>>> import numpy as np
>>> import numpy.linalg as la
>>> np.set_printoptions(suppress=True, linewidth=200)
>>> rnd = lambda a: np.round(a, 2) + 0
>>> X = np.load("block18.npy")
>>> X
array([[ 1,  1, -1, -1,  1,  1, -1, -1],
       [ 1, -1,  1, -1, -1,  1, -1,  1],
       [ 1,  1,  1,  1,  1,  1,  1,  1]])
>>> T = np.stack([X, -3 * X, X[::-1]])
>>> (T @ X.T).shape
(3, 3, 3)
>>> np.einsum("bij,cij->bc", T, T)
array([[ 24, -72,   8],
       [-72, 216, -24],
       [  8, -24,  24]])
>>> C2 = X.T @ X
>>> (X @ X.T).shape
(3, 3)
>>> rnd(la.svd(X, compute_uv=False) ** 2)
array([8., 8., 8.])
>>> la.matrix_rank(C2)
np.int64(3)
>>> C2
array([[ 3,  1,  1, -1,  1,  3, -1,  1],
       [ 1,  3, -1,  1,  3,  1,  1, -1],
       [ 1, -1,  3,  1, -1,  1,  1,  3],
       [-1,  1,  1,  3,  1, -1,  3,  1],
       [ 1,  3, -1,  1,  3,  1,  1, -1],
       [ 3,  1,  1, -1,  1,  3, -1,  1],
       [-1,  1,  1,  3,  1, -1,  3,  1],
       [ 1, -1,  3,  1, -1,  1,  1,  3]])
>>> np.trace(C2), (X ** 2).sum()
(np.int64(24), np.int64(24))
>>> np.allclose(C2, C2.T)
True
>>> J = np.loadtxt("dump.csv", delimiter=",")
>>> J
array([[3.68, 0.56, 0.76],
       [0.56, 4.16, 0.16],
       [0.76, 0.16, 4.16]])
>>> x0 = np.ones(3)
>>> for _ in range(4):
...     x0 = J @ x0
...     x0 /= la.norm(x0)
...     print(round(x0 @ J @ x0, 2))
... 
4.99
4.99
4.99
4.99
>>> print(rnd(x0))
[0.58 0.54 0.61]
>>> B = np.array([[-2, 0, -3], [-4, -3, 5], [4, -1, 5]])
>>> rnd(np.einsum("ik,kj->ij", J, B))
array([[ -6.56,  -2.44,  -4.44],
       [-17.12, -12.64,  19.92],
       [ 14.48,  -4.64,  19.32]])
>>> rnd(np.einsum("ik,kj->ji", J, B))
array([[ -6.56, -17.12,  14.48],
       [ -2.44, -12.64,  -4.64],
       [ -4.44,  19.92,  19.32]])
>>> mat = np.load("data.npy")
>>> mat
array([[-1.,  1.,  5.,  4., -5., -4.],
       [-3., -3.,  3.,  0., -2.,  2.],
       [ 0., -5.,  5., -1.,  5.,  1.],
       [ 2.,  1.,  1.,  3., -5.,  1.],
       [ 0.,  0.,  0.,  0.,  1.,  2.],
       [ 0.,  0.,  0.,  0., -3., -4.]])
>>> B = mat / la.norm(mat, axis=1, keepdims=True)
>>> C2 = B @ B.T
>>> rnd(C2[1])
array([ 0.31,  1.  ,  0.42,  0.16,  0.15, -0.07])
>>> (C2 - 2 * np.eye(6)).round(6).argmax(axis=1)
array([5, 2, 1, 0, 2, 0])
>>> rnd(np.degrees(np.arccos(np.clip(C2[1, 2], -1, 1))))
np.float64(64.93)
>>> np.argwhere(np.triu(np.abs(C2) > 0.95, 1))
array([[4, 5]])
>>> rng = np.random.default_rng(30)
>>> B = mat + rng.integers(-2, 3, (6, 5)) @ rng.integers(-2, 3, (5, 6))
>>> B
array([[  1.,  -3.,   1.,  -1.,  -5.,  -1.],
       [ -3.,  -3.,   5.,   1.,   3.,  -5.],
       [ -1.,  -5.,   8.,   6.,  13., -12.],
       [  2.,  -1.,  -5.,  -3.,  -6.,   3.],
       [ -2.,   0.,  -4.,  -5.,   1.,   1.],
       [  1.,   2.,   5.,   8.,  -1.,  -8.]])
>>> rnd(la.svd(B - mat, compute_uv=False))
array([23.01, 11.27,  4.38,  2.32,  0.91,  0.  ])
>>> la.matrix_rank(B - mat, tol=1e-8)
np.int64(5)
>>> (B + B.T) / 2
array([[ 1. , -3. ,  0. ,  0.5, -3.5,  0. ],
       [-3. , -3. ,  0. ,  0. ,  1.5, -1.5],
       [ 0. ,  0. ,  8. ,  0.5,  4.5, -3.5],
       [ 0.5,  0. ,  0.5, -3. , -5.5,  5.5],
       [-3.5,  1.5,  4.5, -5.5,  1. ,  0. ],
       [ 0. , -1.5, -3.5,  5.5,  0. , -8. ]])
>>> print(rnd(np.sort(np.abs(la.eigvals(B)))))
[1.17 5.36 5.36 6.15 8.5  8.5 ]
>>> rnd(np.abs(la.eigvals(B)).max())
np.float64(8.5)
>>> print(np.allclose(B, B.T))
False
>>> sigma = 5 * 0.5 ** np.arange(5)
>>> q, _ = la.qr(np.array([[-2.2, 0.5, 0.8, -0.1, 0.7],
...     [-0.2, 1.1, 0.2, 0.3, 0.6],
...     [0.5, 1.6, -1.3, 0.2, -2.0],
...     [-0.7, -0.6, -0.2, 2.4, 1.0],
...     [0.5, 0.2, 0.0, 1.2, 0.1]]))
>>> A = rng.normal(size=(14, 5)) * sigma @ q
>>> rnd(A)
array([[ 2.31,  1.91,  0.59,  0.16, -1.01],
       [-0.15, -1.91,  0.89, -2.39, -3.3 ],
       [ 5.2 ,  1.7 , -0.95, -0.5 , -1.35],
       [ 1.13, -0.59,  0.66, -1.41, -1.89],
       [-1.44,  0.18,  0.71, -0.51, -0.03],
       [ 1.84, -3.09,  2.83, -1.93, -4.74],
       [ 4.63,  3.29, -2.58,  2.12,  2.31],
       [ 6.26,  0.47, -1.48, -0.65, -2.8 ],
       [ 0.15, -0.68, -1.27, -0.01,  1.2 ],
       [-1.24,  2.19, -0.97,  0.76,  1.38],
       [-1.11, -3.3 ,  2.83, -1.93, -2.69],
       [-1.49,  0.24, -1.71,  1.2 ,  2.69],
       [ 2.08, -0.13,  0.79, -1.8 , -3.28],
       [-1.68, -0.04,  2.16,  0.5 , -0.09]])
>>> B = np.c_[A[:, :2] @ np.array([[0, 0], [3, 1]]), np.array([9, 8, -1, -7, 1, -5, 9, -6, -9, 9, -9, 8, 8, 4])]
>>> rnd(B)
array([[ 5.72,  1.91,  9.  ],
       [-5.74, -1.91,  8.  ],
       [ 5.09,  1.7 , -1.  ],
       [-1.76, -0.59, -7.  ],
       [ 0.53,  0.18,  1.  ],
       [-9.28, -3.09, -5.  ],
       [ 9.87,  3.29,  9.  ],
       [ 1.42,  0.47, -6.  ],
       [-2.05, -0.68, -9.  ],
       [ 6.57,  2.19,  9.  ],
       [-9.9 , -3.3 , -9.  ],
       [ 0.71,  0.24,  8.  ],
       [-0.38, -0.13,  8.  ],
       [-0.12, -0.04,  4.  ]])
>>> rnd(la.norm(B - A @ la.lstsq(A, B)[0], axis=0))
array([ 0. ,  0. , 17.7])
>>> rnd(la.lstsq(A, B[:, 0])[0])
array([0., 3., 0., 0., 0.])
>>> C2 = np.cov(B, rowvar=False)
>>> rnd(np.corrcoef(B.T))
array([[1.  , 1.  , 0.56],
       [1.  , 1.  , 0.56],
       [0.56, 0.56, 1.  ]])
>>> rnd(la.eigvalsh(C2)[::-1])
array([71.55, 18.69,  0.  ])
>>> Xs = A - A.mean(axis=0)
>>> U, sigma, VT = la.svd(Xs, full_matrices=False)
>>> np.abs(U[:, 0]).argmax()
np.int64(6)
>>> rnd(sigma)
array([12.04, 10.31,  3.42,  2.41,  0.88])
>>> print(np.abs(VT[0]).argmax())
4
>>> la.matrix_rank(Xs)
np.int64(5)
>>> labels = A[:, 1] > np.median(A[:, 1])
>>> r0 = A[labels].mean(axis=0) - A[~labels].mean(axis=0)
>>> labels.astype(int)
array([1, 0, 1, 0, 1, 0, 1, 1, 0, 1, 0, 1, 0, 0])
>>> print(rnd((((A - A.mean(axis=0)) @ r0 > 0) == labels).mean()))
0.86
>>> x0 = np.array([0, 5, 0, 8, 7])
>>> rnd(A @ np.eye(5)[4])
array([-1.01, -3.3 , -1.35, -1.89, -0.03, -4.74,  2.31, -2.8 ,  1.2 ,  1.38, -2.69,  2.69, -3.28, -0.09])
>>> np.sign((A @ x0).round(6))
array([ 1., -1., -1., -1., -1., -1.,  1., -1.,  1.,  1., -1.,  1., -1.,  1.])
>>> (A @ x0).argmax()
np.int64(6)
>>> r0 = np.array([1, 2, 2, 2, 0, 2])
>>> v = np.array([1, 0, 2])
>>> M = r0[:, None] + v[None, :]
>>> M
array([[2, 1, 3],
       [3, 2, 4],
       [3, 2, 4],
       [3, 2, 4],
       [1, 0, 2],
       [3, 2, 4]])
>>> rnd(np.trace(la.pinv(M) @ M))
np.float64(2.0)
>>> print(np.allclose(M[:-1].T @ la.lstsq(M[:-1].T, M[-1])[0], M[-1]))
True
>>> x0 = np.array([2, -2, 2])
>>> a = np.maximum(M @ x0, 0)
>>> print(a)
[ 8 10 10 10  6 10]
>>> M * (a > 1e-9)[:, None]
array([[2, 1, 3],
       [3, 2, 4],
       [3, 2, 4],
       [3, 2, 4],
       [1, 0, 2],
       [3, 2, 4]])
>>> B = np.array([[-4, -5], [3, 2], [2, -5]])
>>> M @ B
array([[  1, -23],
       [  2, -31],
       [  2, -31],
       [  2, -31],
       [  0, -15],
       [  2, -31]])
>>> la.matrix_rank(np.vstack([M, B.T]))
np.int64(3)
>>> B.T @ M.T
array([[  1,   2,   2,   2,   0,   2],
       [-23, -31, -31, -31, -15, -31]])
>>> np.einsum("ij->j", M)
array([15,  9, 21])
>>> E = np.array([[-2.0, 5.0], [0.0, 3.0]])
>>> E
array([[-2.,  5.],
       [ 0.,  3.]])
>>> B = E + rng.integers(-2, 3, (2, 1)) @ rng.integers(-2, 3, (1, 2))
>>> B
array([[-1.,  4.],
       [-2.,  5.]])
>>> np.abs(B - E).sum(axis=1)
array([2., 4.])
>>> B = la.inv(E)
>>> rnd(la.inv(B))
array([[-2.,  5.],
       [ 0.,  3.]])
>>> rnd(E @ B)
array([[1., 0.],
       [0., 1.]])
>>> rnd(la.slogdet(E)[0])
np.float64(-1.0)
>>> rnd(la.cond(E))
np.float64(6.17)
>>> np.allclose(B, E.T)
False
>>> print(rnd(B))
[[-0.5   0.83]
 [ 0.    0.33]]
>>> C2 = B.T @ B
>>> rnd(la.eigvalsh(C2)[::-1])
array([1.03, 0.03])
>>> np.allclose(C2, C2.T)
True
>>> (B @ B.T).shape
(2, 2)
>>> x0 = np.array([0, -3])
>>> y = E @ x0
>>> beta, lr = np.zeros(2), 1 / la.norm(E, 2) ** 2
>>> for i in range(5):
...     beta -= lr * E.T @ (E @ beta - y)
...     if i % 1 == 0: print(i, round(la.norm(E @ beta - y), 2))
... 
0 0.83
1 0.81
2 0.79
3 0.77
4 0.75
>>> print(rnd(la.cond(E)))
6.17
>>> U, sigma, VT = la.svd(E, full_matrices=False)
>>> print(rnd(sigma))
[6.09 0.99]
>>> rnd(sigma / sigma[0])
array([1.  , 0.16])
>>> print(np.allclose(U * sigma @ VT, E))
True
>>> C = 5 * np.array([[2.3, -0.2, 0.3, 0.0], [0.4, 0.7, -1.0, 0.2]])
>>> labels = rng.integers(0, 2, 12)
>>> K = C[labels] + rng.normal(size=(12, 4))
>>> rnd(K)
array([[12.12, -0.89,  2.04,  2.23],
       [ 0.41,  3.8 , -4.32, -0.17],
       [ 2.59,  3.73, -3.71,  1.67],
       [ 2.03,  3.83, -7.13,  3.05],
       [11.77, -2.36,  0.54, -0.21],
       [ 1.43,  3.68, -5.68,  1.51],
       [11.02, -1.1 ,  0.09, -0.78],
       [11.33, -1.98,  1.21, -0.37],
       [ 0.37,  4.51, -6.44,  2.63],
       [ 2.95,  3.99, -5.1 ,  0.08],
       [13.07,  0.96,  0.76,  1.77],
       [ 3.11,  4.36, -4.5 ,  0.72]])
>>> x0 = np.array([-2, 0, -1, -2])
>>> y = K @ x0
>>> beta, lr = np.zeros(4), 1 / la.norm(K, 2) ** 2
>>> for i in range(10):
...     beta -= lr * K.T @ (K @ beta - y)
...     if i % 2 == 0: print(i, round(la.norm(K @ beta - y), 2))
... 
0 8.88
2 7.54
4 7.15
6 6.87
8 6.61
>>> print(rnd(beta))
[-2.1   0.22 -0.42 -0.41]
>>> rnd(la.cond(K))
np.float64(9.65)
